% ipython --no-banner

In [1]: import numpy as np

In [2]: from numpy import linalg as LA

In [3]: np.set_printoptions(suppress=True, linewidth=200)

In [4]: A = np.loadtxt("w.csv", delimiter=",")

In [5]: A.round(3)
Out[5]: 
array([[0.182, 0.273, 0.273, 0.   , 0.273],
       [0.091, 0.182, 0.273, 0.273, 0.182],
       [0.143, 0.   , 0.429, 0.429, 0.   ],
       [0.25 , 0.167, 0.25 , 0.167, 0.167],
       [0.2  , 0.2  , 0.2  , 0.2  , 0.2  ]])

In [6]: np.round(LA.matrix_power(A, 100), 3)
Out[6]: 
array([[0.176, 0.141, 0.305, 0.237, 0.141],
       [0.176, 0.141, 0.305, 0.237, 0.141],
       [0.176, 0.141, 0.305, 0.237, 0.141],
       [0.176, 0.141, 0.305, 0.237, 0.141],
       [0.176, 0.141, 0.305, 0.237, 0.141]])

In [7]: A @ np.ones(5)
Out[7]: array([1., 1., 1., 1., 1.])

In [8]: pr = np.eye(5)[3]

In [9]: for _ in range(3):
   ...:     pr = pr @ A
   ...:     print(pr.round(3))
   ...: 
[0.25  0.167 0.25  0.167 0.167]
[0.171 0.16  0.296 0.214 0.16 ]
[0.173 0.143 0.302 0.238 0.143]

In [10]: np.unique(A.round(6), axis=0).shape
Out[10]: (5, 5)

In [11]: np.abs(np.diag(LA.qr(A)[1])) > 1e-9
Out[11]: array([ True,  True,  True,  True, False])

In [12]: LA.lstsq(A[:-1].T, A[-1])[2]
Out[12]: np.int32(4)

In [13]: G = A.T @ A

In [14]: round(np.trace(G), 3), np.round((A ** 2).sum(), 3)
Out[14]: (np.float64(1.275), np.float64(1.275))

In [15]: np.round(LA.eigvalsh(G)[::-1], 3) + 0
Out[15]: array([1.059, 0.186, 0.016, 0.014, 0.   ])

In [16]: np.round(LA.svd(A, compute_uv=False) ** 2, 3) + 0
Out[16]: array([1.059, 0.186, 0.016, 0.014, 0.   ])

In [17]: LA.matrix_rank(G)
Out[17]: np.int64(4)

In [18]: X = np.array([[8, 12, 10], [12, 19, 18], [10, 18, 22]])

In [19]: X
Out[19]: 
array([[ 8, 12, 10],
       [12, 19, 18],
       [10, 18, 22]])

In [20]: # equal to its transpose

In [21]: Y = X / np.sqrt((X ** 2).mean(axis=1, keepdims=True))

In [22]: np.round(LA.norm(Y, axis=1), 3)
Out[22]: array([1.732, 1.732, 1.732])

In [23]: Y[1].round(3)
Out[23]: array([0.722, 1.143, 1.083])

In [24]: LA.matrix_rank(X - X.mean(axis=1, keepdims=True))
Out[24]: np.int64(2)

In [25]: LA.matrix_rank(Y) == LA.matrix_rank(X)
Out[25]: np.True_

In [26]: m1 = np.array([[-3, 5, 0, -1, -1],
    ...:     [5, 5, -4, -2, -3],
    ...:     [4, 4, -3, -5, 5],
    ...:     [5, 3, 4, 2, -4]])

In [27]: np.round(LA.norm(m1, axis=0), 3)
Out[27]: array([8.66 , 8.66 , 6.403, 5.831, 7.141])

In [28]: round(float(LA.norm(m1[0], 1)), 3), round(LA.norm(m1[0], np.inf), 3)
Out[28]: (10.0, np.float64(5.0))

In [29]: m1[0] @ m1[3]
Out[29]: np.int64(2)

In [30]: np.round(LA.norm(m1, axis=1), 3)
Out[30]: array([6.   , 8.888, 9.539, 8.367])

In [31]: LA.norm(m1, axis=1).argmax()
Out[31]: np.int64(2)

In [32]: round(float(LA.norm(m1) ** 2 / LA.norm(m1, 2) ** 2), 3)
Out[32]: 1.996
